$ python -q
>>> import numpy as np
>>> np.set_printoptions(suppress=True, linewidth=160)
>>> F = np.load("case1.npy")
>>> print(F)
[[  0  -1 -11  14 -10   3  -1   2  -6]
 [  1   0  -5  -5   4  13  10  12  -9]
 [ 11   5   0   7  -1 -14   3   4   2]
 [-14   5  -7   0  -7  -1  -6  16   0]
 [ 10  -4   1   7   0   5  12  -6   5]
 [ -3 -13  14   1  -5   0  -8 -12  12]
 [  1 -10  -3   6 -12   8   0   5  14]
 [ -2 -12  -4 -16   6  12  -5   0   3]
 [  6   9  -2   0  -5 -12 -14  -3   0]]
>>> print(np.round(np.abs(np.linalg.eigvals(F)).max(), 3))
36.457
>>> print(np.allclose(F, F.T))
False
>>> assert F == F.T
Traceback (most recent call last):
  File "<python-input-6>", line 1, in <module>
    assert F == F.T
           ^^^^^^^^
ValueError: The truth value of an array with more than one element is ambiguous. Use a.any() or a.all()
>>> print((F - F.T) / 2)
[[  0.  -1. -11.  14. -10.   3.  -1.   2.  -6.]
 [  1.   0.  -5.  -5.   4.  13.  10.  12.  -9.]
 [ 11.   5.   0.   7.  -1. -14.   3.   4.   2.]
 [-14.   5.  -7.   0.  -7.  -1.  -6.  16.   0.]
 [ 10.  -4.   1.   7.   0.   5.  12.  -6.   5.]
 [ -3. -13.  14.   1.  -5.   0.  -8. -12.  12.]
 [  1. -10.  -3.   6. -12.   8.   0.   5.  14.]
 [ -2. -12.  -4. -16.   6.  12.  -5.   0.   3.]
 [  6.   9.  -2.   0.  -5. -12. -14.  -3.   0.]]
>>> print(np.allclose(F @ F.T, F.T @ F))
True
>>> print(np.trace(F))
0
>>> x0 = np.array([2, -2, -1, -3, -2, -2, -1, -1, 1])
>>> print(np.round(np.linalg.svd(F, compute_uv=False), 3) + 0)
[36.457 36.457 29.363 29.363 15.188 15.188  5.919  5.919  0.   ]
>>> print(round(float(np.linalg.det(F)), 3))
-0.0
>>> O = np.linalg.solve(np.eye(9) - F, np.eye(9) + F)
>>> print(round(float(np.linalg.det(O)), 3))
1.0
>>> print(np.round(O @ O.T, 3) + 0)
[[1. 0. 0. 0. 0. 0. 0. 0. 0.]
 [0. 1. 0. 0. 0. 0. 0. 0. 0.]
 [0. 0. 1. 0. 0. 0. 0. 0. 0.]
 [0. 0. 0. 1. 0. 0. 0. 0. 0.]
 [0. 0. 0. 0. 1. 0. 0. 0. 0.]
 [0. 0. 0. 0. 0. 1. 0. 0. 0.]
 [0. 0. 0. 0. 0. 0. 1. 0. 0.]
 [0. 0. 0. 0. 0. 0. 0. 1. 0.]
 [0. 0. 0. 0. 0. 0. 0. 0. 1.]]
